% python3 -q
>>> import numpy as np
>>> np.set_printoptions(suppress=True, linewidth=140)
>>> F = np.load("a.npy")
>>> F
array([[2, 0, 0, 0],
       [0, 0, 0, 0],
       [2, 0, 3, 0],
       [0, 3, 0, 2]])
>>> # triangular: eigenvalues sit on the diagonal
>>> left, sigma, VT = np.linalg.svd(F)
>>> V = VT[:(sigma > 1e-8).sum()]
>>> rng = np.random.default_rng(312)
>>> x = F[2] + 5 * F[3] + rng.integers(2) * np.eye(4)[3]
>>> x
array([ 2., 15.,  3., 10.])
>>> round(np.linalg.norm(x - V.T @ V @ x), 2)
np.float64(0.0)
>>> np.linalg.matrix_rank(np.vstack([F, x]))
np.int64(3)
>>> np.round(np.diag(V.T @ V), 2)
array([1.  , 0.69, 1.  , 0.31])
>>> np.round(V.T @ V, 2) + 0
array([[1.  , 0.  , 0.  , 0.  ],
       [0.  , 0.69, 0.  , 0.46],
       [0.  , 0.  , 1.  , 0.  ],
       [0.  , 0.46, 0.  , 0.31]])
>>> rank = np.linalg.matrix_rank(F)
>>> rank
np.int64(3)
>>> N = np.linalg.svd(F)[2][rank:].T
>>> np.allclose(F @ N, 0)
True
>>> [int(np.linalg.matrix_rank(np.delete(F, i, axis=0))) for i in range(4)]
[2, 3, 2, 2]
>>> np.round(N @ N.T, 2)
array([[ 0.  ,  0.  ,  0.  ,  0.  ],
       [ 0.  ,  0.31,  0.  , -0.46],
       [ 0.  ,  0.  ,  0.  ,  0.  ],
       [ 0.  , -0.46,  0.  ,  0.69]])
>>> N.shape
(4, 1)
>>> [int(np.linalg.matrix_rank(F[:, :j + 1])) for j in range(4)]
[1, 2, 3, 3]
>>> A = np.load("m.npy")
>>> A
array([[2, 3, 3, 3],
       [0, 2, 2, 1],
       [0, 0, 2, 0],
       [0, 0, 0, 3]])
>>> # triangular
>>> x = np.array([-3, -6, 9, 7])
>>> rhs = A @ x
>>> rhs
array([24, 13, 18, 21])
>>> np.round(np.linalg.solve(A, rhs + A[:, 0]), 2)
array([-2., -6.,  9.,  7.])
>>> np.round(np.linalg.solve(A, 2 * rhs), 2)
array([ -6., -12.,  18.,  14.])
>>> left, sigma, VT = np.linalg.svd(A, full_matrices=False)
>>> np.round(left.T @ left, 2) + 0
array([[1., 0., 0., 0.],
       [0., 1., 0., 0.],
       [0., 0., 1., 0.],
       [0., 0., 0., 1.]])
>>> np.round(left.T @ A @ VT.T, 2) + 0
array([[6.52, 0.  , 0.  , 0.  ],
       [0.  , 2.75, 0.  , 0.  ],
       [0.  , 0.  , 1.4 , 0.  ],
       [0.  , 0.  , 0.  , 0.95]])
>>> (sigma > 1e-8).sum()
np.int64(4)
>>> np.round(VT @ VT.T, 2) + 0
array([[1., 0., 0., 0.],
       [0., 1., 0., 0.],
       [0., 0., 1., 0.],
       [0., 0., 0., 1.]])
>>> np.abs(left[:, 0]).round(6).argmax()
np.int64(0)
>>> np.round(sigma / sigma[0], 2)
array([1.  , 0.42, 0.22, 0.15])
>>> arr = 4 * np.eye(4) + np.eye(4, k=1)
>>> arr
array([[4., 1., 0., 0.],
       [0., 4., 1., 0.],
       [0., 0., 4., 1.],
       [0., 0., 0., 4.]])
>>> def softmax(z):
...     e = np.exp(z - z.max(axis=-1, keepdims=True))
...     return e / e.sum(axis=-1, keepdims=True)
... 
>>> np.round(softmax(arr[0]), 2)
array([0.92, 0.05, 0.02, 0.02])
>>> np.round(softmax(10 * arr[0]), 2) + 0
array([1., 0., 0., 0.])
>>> S = arr @ arr.T / np.sqrt(4)
>>> np.round(softmax(S + np.triu(np.full(S.shape, -np.inf), 1)), 2) + 0
array([[1., 0., 0., 0.],
       [0., 1., 0., 0.],
       [0., 0., 1., 0.],
       [0., 0., 0., 1.]])
>>> np.round(softmax(S), 2) + 0
array([[1., 0., 0., 0.],
       [0., 1., 0., 0.],
       [0., 0., 1., 0.],
       [0., 0., 0., 1.]])
>>> softmax(S).round(6).argmax(axis=1)
array([0, 1, 2, 3])
>>> vals, V = np.linalg.eig(arr)
>>> arr @ V[:, 0] - vals[0] * V[:, 0]
array([0., 0., 0., 0.])
>>> vals
array([4., 4., 4., 4.])
>>> np.round(np.sort(np.linalg.eigvals(np.linalg.inv(arr))), 2)
array([0.25, 0.25, 0.25, 0.25])
>>> np.prod(vals)
np.float64(256.0)
>>> np.round(np.sort(np.linalg.eigvals(arr @ arr)), 2)
array([16., 16., 16., 16.])
>>> feats = np.load("layer6.npy")
>>> feats
array([[-2.99, -0.98,  1.98],
       [-3.06, -1.01,  2.01],
       [-3.  , -1.02,  2.01],
       [-3.01, -1.04,  2.01],
       [-3.01, -0.99,  1.96],
       [-2.99, -1.06,  2.  ],
       [-3.01, -0.99,  2.01],
       [-3.02, -1.02,  2.02],
       [-3.02, -1.  ,  2.03],
       [-2.97, -0.98,  2.  ],
       [-3.01, -0.96,  2.98],
       [-2.98, -0.98,  3.02],
       [-2.99, -1.03,  3.  ],
       [-3.  , -0.99,  3.  ],
       [-3.  , -1.05,  3.01],
       [-3.01, -0.98,  2.99],
       [-3.02, -1.  ,  2.99],
       [-3.01, -0.99,  2.98],
       [-2.99, -0.97,  2.99],
       [-3.02, -1.03,  2.98]])
>>> cov = feats.T @ feats
>>> np.linalg.matrix_rank(cov)
np.int64(3)
>>> np.round(np.linalg.eigvalsh(cov)[::-1], 2)
array([327.52,   3.06,   0.01])
>>> (feats @ feats.T).shape
(20, 20)
>>> np.round(np.trace(cov), 2), np.round((feats ** 2).sum(), 2)
(np.float64(330.59), np.float64(330.59))
>>> np.round(np.linalg.svd(feats, compute_uv=False) ** 2, 2)
array([327.52,   3.06,   0.01])
>>> cov.round(2)
array([[ 180.67,   60.32, -150.16],
       [  60.32,   20.15,  -50.09],
       [-150.16,  -50.09,  129.77]])
>>> round(np.linalg.norm(feats) ** 2 / np.linalg.norm(feats, 2) ** 2, 2)
np.float64(1.01)
>>> round(float(np.linalg.norm(feats, 1)), 2), round(float(np.linalg.norm(feats, np.inf)), 2)
(60.11, 7.06)
>>> np.round(np.linalg.norm(feats, axis=0), 2)
array([13.44,  4.49, 11.39])
>>> round(feats[14] @ feats[11], 2)
np.float64(19.06)
>>> np.round(np.linalg.norm(feats, axis=1), 2)
array([3.72, 3.8 , 3.75, 3.77, 3.73, 3.75, 3.75, 3.77, 3.77, 3.71, 4.34, 4.35, 4.36, 4.36, 4.38, 4.35, 4.37, 4.35, 4.34, 4.37])
>>> t3 = np.stack([feats, 3 * feats, feats[::-1]])
>>> (t3 @ feats.T).shape
(3, 20, 20)
>>> np.linalg.matrix_rank(t3)
array([3, 3, 3])
>>> np.argsort(-np.linalg.norm(feats, axis=0).round(6), kind="stable")[:3]
array([0, 2, 1])
>>> round(np.log10(np.linalg.cond(feats)))
2
>>> basis = feats[[0, 1]].astype(float)
>>> for _ in range(7):
...     idx = np.linalg.norm(feats[:, None] - basis, axis=-1).argmin(axis=1)
...     basis = np.array([feats[idx == j].mean(axis=0) for j in range(2)])
... 
>>> idx
array([0, 0, 0, 0, 0, 0, 0, 0, 0, 0, 1, 1, 1, 1, 1, 1, 1, 1, 1, 1])
>>> np.abs(basis[1] - basis[0]).argmax()
np.int64(2)
>>> np.round(basis[1] - basis[0], 2) + 0
array([0.  , 0.01, 0.99])
>>> np.bincount(idx)
array([10, 10])
>>> A2 = np.array([[3, 3], [1, 0]])
>>> basis = np.array([[-3, 0], [-3, 2]])
>>> data = np.kron(A2, basis)
>>> data
array([[-9,  0, -9,  0],
       [-9,  6, -9,  6],
       [-3,  0,  0,  0],
       [-3,  2,  0,  0]])
>>> hat = np.triu(np.array([[-2, -1, 2, -3], [2, -2, 2, -1], [0, 2, -3, -2], [3, 1, -1, 1]]), 1) + np.eye(4)
>>> A2 = hat @ data @ np.linalg.inv(hat)
>>> np.round(np.poly(A2), 2)
array([  1.,   3., -93.,  54., 324.])
>>> np.round(np.linalg.det(A2), 2)
np.float64(324.0)
>>> A2 = np.array([[0, 2, 5], [0, 0, 5], [4, 4, 0], [3, 1, 2]])
>>> A2.T @ data.T
array([[-36, -18,   0,   0],
       [-54, -48,  -6,  -6],
       [-45,  -3, -15,  -5]])
>>> np.einsum("ik,kj->ji", data, A2)
array([[-36, -18,   0,   0],
       [-54, -48,  -6,  -6],
       [-45,  -3, -15,  -5]])
>>> np.einsum("ik,kj->ij", data, A2)
array([[-36, -54, -45],
       [-18, -48,  -3],
       [  0,  -6, -15],
       [  0,  -6,  -5]])
>>> np.einsum("ij,ij->i", data, data)
array([162, 234,   9,  13])
>>> data @ A2
array([[-36, -54, -45],
       [-18, -48,  -3],
       [  0,  -6, -15],
       [  0,  -6,  -5]])
>>> u = np.array([2, 0, 0, 2])
>>> A2 = data + np.outer(u, np.eye(4)[0])
>>> A2
array([[-7.,  0., -9.,  0.],
       [-9.,  6., -9.,  6.],
       [-3.,  0.,  0.,  0.],
       [-1.,  2.,  0.,  0.]])
>>> np.round(np.linalg.det(A2) / np.linalg.det(data), 2), np.round(1 + np.linalg.solve(data, u)[0], 2)
(np.float64(1.0), np.float64(1.0))
>>> x = np.array([-3, 2, 3, -1])
>>> rhs = data @ x
>>> coef, lr = np.zeros(4), 1 / np.linalg.norm(data, 2) ** 2
>>> for i in range(20):
...     coef -= lr * data.T @ (data @ coef - rhs)
...     if i % 5 == 0: print(i, round(np.linalg.norm(data @ coef - rhs), 2))
... 
0 14.81
5 12.78
10 11.11
15 9.69
>>> round(np.linalg.cond(data), 2)
np.float64(20.8)
>>> mat = np.load("x.npy")
>>> mat
array([[-5., -8., -3., -4.],
       [ 1.,  2.,  1.,  0.],
       [ 2.,  4.,  2.,  2.],
       [ 6.,  8.,  2.,  6.]])
>>> # looks like rank 3
>>> np.linalg.lstsq(mat[:-1].T, mat[-1])[2]
np.int32(3)
>>> left, sigma, VT = np.linalg.svd(mat, full_matrices=False)
>>> np.round(left.T @ mat @ VT.T, 2) + 0
array([[16.83,  0.  ,  0.  ,  0.  ],
       [ 0.  ,  2.1 ,  0.  ,  0.  ],
       [ 0.  ,  0.  ,  0.62,  0.  ],
       [ 0.  ,  0.  ,  0.  ,  0.  ]])
>>> np.round(np.abs(VT[0]), 2)
array([0.48, 0.72, 0.24, 0.44])
>>> np.round(left.T @ left, 2) + 0
array([[1., 0., 0., 0.],
       [0., 1., 0., 0.],
       [0., 0., 1., 0.],
       [0., 0., 0., 1.]])
>>> A2 = np.array([[-3, 0], [2, -2], [-2, -3]])
>>> X = np.tile(A2, (2, 3))
>>> X
array([[-3,  0, -3,  0, -3,  0],
       [ 2, -2,  2, -2,  2, -2],
       [-2, -3, -2, -3, -2, -3],
       [-3,  0, -3,  0, -3,  0],
       [ 2, -2,  2, -2,  2, -2],
       [-2, -3, -2, -3, -2, -3]])
>>> A2 = X / np.linalg.norm(X, axis=1, keepdims=True)
>>> cov = A2 @ A2.T
>>> (cov - 2 * np.eye(6)).round(6).argmax(axis=1)
array([3, 4, 5, 0, 1, 2])
>>> np.argwhere(np.triu(np.abs(cov) > 0.95, 1))
array([[0, 3],
       [1, 4],
       [2, 5]])
